$ python -q
>>> import numpy as np
>>> import numpy.linalg as la
>>> np.set_printoptions(precision=1, suppress=True, linewidth=160, floatmode="fixed")
>>> def rd(a):
...     return np.round(a, 1) + 0
... 
>>> data = np.loadtxt("run16.csv", delimiter=",")
>>> data
array([[5.0, 4.0, 0.0, 0.0],
       [4.0, 5.0, 0.0, 0.0],
       [0.0, 0.0, 5.0, 0.0],
       [0.0, 0.0, 0.0, 5.0]])
>>> x = np.ones(4)
>>> for _ in range(4):
...     x = data @ x
...     x /= la.norm(x)
...     print(round(x @ data @ x, 1))
... 
8.1
8.7
8.9
9.0
>>> rd(x)
array([0.7, 0.7, 0.1, 0.1])
>>> f = np.array([0, 0])
>>> np.convolve(data[0], f)
array([0.0, 0.0, 0.0, 0.0, 0.0])
>>> np.array([np.convolve(row, f, "same") for row in data])
array([[0.0, 0.0, 0.0, 0.0],
       [0.0, 0.0, 0.0, 0.0],
       [0.0, 0.0, 0.0, 0.0],
       [0.0, 0.0, 0.0, 0.0]])
>>> np.polyval(f, data[0])
array([0.0, 0.0, 0.0, 0.0])
>>> Uu, s, Vt = la.svd(data, full_matrices=False)
>>> rd(np.sqrt((s ** 2).sum())), rd(la.norm(data))
(np.float64(11.5), np.float64(11.5))
>>> np.abs(Uu[:, 0]).round(6).argmax()
np.int64(0)
>>> rd(Uu.T @ data @ Vt.T)
array([[9.0, 0.0, 0.0, 0.0],
       [0.0, 5.0, 0.0, 0.0],
       [0.0, 0.0, 5.0, 0.0],
       [0.0, 0.0, 0.0, 1.0]])
>>> np.allclose(Uu * s @ Vt, data)
True
>>> rd(s / s[0])
array([1.0, 0.6, 0.6, 0.1])
>>> out = data / np.sqrt((data ** 2).mean(axis=1, keepdims=True))
>>> la.matrix_rank(out) == la.matrix_rank(data)
np.True_
>>> rd(out[0])
array([1.6, 1.2, 0.0, 0.0])
>>> rd(data - data.mean(axis=1, keepdims=True))
array([[ 2.8,  1.8, -2.2, -2.2],
       [ 1.8,  2.8, -2.2, -2.2],
       [-1.2, -1.2,  3.8, -1.2],
       [-1.2, -1.2, -1.2,  3.8]])
>>> la.matrix_rank(data - data.mean(axis=1, keepdims=True))
np.int64(3)
>>> mat = np.loadtxt("data.csv", delimiter=",")
>>> mat
array([[0.0, 0.0, 1.0, 0.0],
       [0.0, 0.0, 1.0, 1.0],
       [1.0, 1.0, 0.0, 1.0],
       [0.0, 1.0, 1.0, 0.0]])
>>> vals, V = la.eigh(mat)
>>> x = np.array([4, -3, 5, -5])
>>> rd(la.eigvalsh(mat[1:, 1:]))
array([-1.0, -1.0,  2.0])
>>> np.abs(mat).sum(axis=1).max(), rd(np.abs(vals).max())
(np.float64(3.0), np.float64(2.2))
>>> rd(V * np.abs(vals) @ V.T)
array([[ 0.8,  0.5, -0.1,  0.5],
       [ 0.5,  1.3,  0.3,  0.3],
       [-0.1,  0.3,  1.7,  0.3],
       [ 0.5,  0.3,  0.3,  1.3]])
>>> rd(V * np.maximum(vals, 0) @ V.T)
array([[0.4, 0.2, 0.4, 0.2],
       [0.2, 0.6, 0.7, 0.6],
       [0.4, 0.7, 0.8, 0.7],
       [0.2, 0.6, 0.7, 0.6]])
>>> out = mat / np.sqrt((mat ** 2).mean(axis=1, keepdims=True))
>>> la.matrix_rank(mat - mat.mean(axis=1, keepdims=True))
np.int64(3)
>>> W0 = np.array([[7, -8, -3, 1, 7],
...     [7, 7, -8, -3, 1],
...     [1, 7, 7, -8, -3],
...     [-3, 1, 7, 7, -8],
...     [-8, -3, 1, 7, 7]])
>>> hat = np.triu(np.array([[4, 3, -1, 3, 1],
...     [2, -3, -4, 1, 1],
...     [-1, 1, 0, 0, 4],
...     [-3, -2, 3, 5, 4],
...     [-4, 1, 2, -2, -1]]), 1) + np.eye(5)
>>> out = hat @ W0 @ la.inv(hat)
>>> hat @ W0 - W0 @ hat
array([[  3.0,  -7.0, -34.0,  14.0,  -2.0],
       [-15.0, -51.0,  15.0,  18.0,  41.0],
       [-32.0, -15.0,  33.0,  18.0,  24.0],
       [-32.0,  -3.0,   5.0,  36.0, -26.0],
       [  0.0,  24.0, -20.0,  27.0, -21.0]])
>>> Q = W0.astype(float).copy()
>>> for j in range(5):
...     Q[:, j] -= Q[:, :j] @ (Q[:, :j].T @ Q[:, j])
...     Q[:, j] /= la.norm(Q[:, j])
... 
>>> rd(Q)
array([[ 0.5, -0.7,  0.3,  0.1,  0.4],
       [ 0.5,  0.5, -0.5,  0.4,  0.3],
       [ 0.1,  0.5,  0.6, -0.3,  0.5],
       [-0.2,  0.1,  0.5,  0.8, -0.1],
       [-0.6, -0.2, -0.3,  0.1,  0.7]])
>>> Uu, s, Vt = la.svd(Q, full_matrices=False)
>>> Uu.shape, s.shape, Vt.shape
((5, 5), (5,), (5, 5))
>>> np.allclose(Uu * s @ Vt, Q)
True
>>> rd(np.cumsum(s ** 2) / np.sum(s ** 2))
array([0.2, 0.4, 0.6, 0.8, 1.0])
>>> rd(s / s[0])
array([1.0, 1.0, 1.0, 1.0, 1.0])
>>> W0 @ (-1.0) ** np.arange(5)
array([ 18.0,  -4.0,   6.0, -12.0,  -4.0])
>>> (W0 @ W0)[0]
array([ -69, -153,   36,  111,   91])
>>> W0 @ np.ones(5)
array([4.0, 4.0, 4.0, 4.0, 4.0])
>>> x = np.array([2, 2, 0, 2])
>>> rhs = data @ x
>>> rhs
array([18.0, 18.0,  0.0, 10.0])
>>> rd(la.solve(data, -1 * rhs))
array([-2.0, -2.0,  0.0, -2.0])
>>> rd(la.solve(data, rhs))
array([2.0, 2.0, 0.0, 2.0])
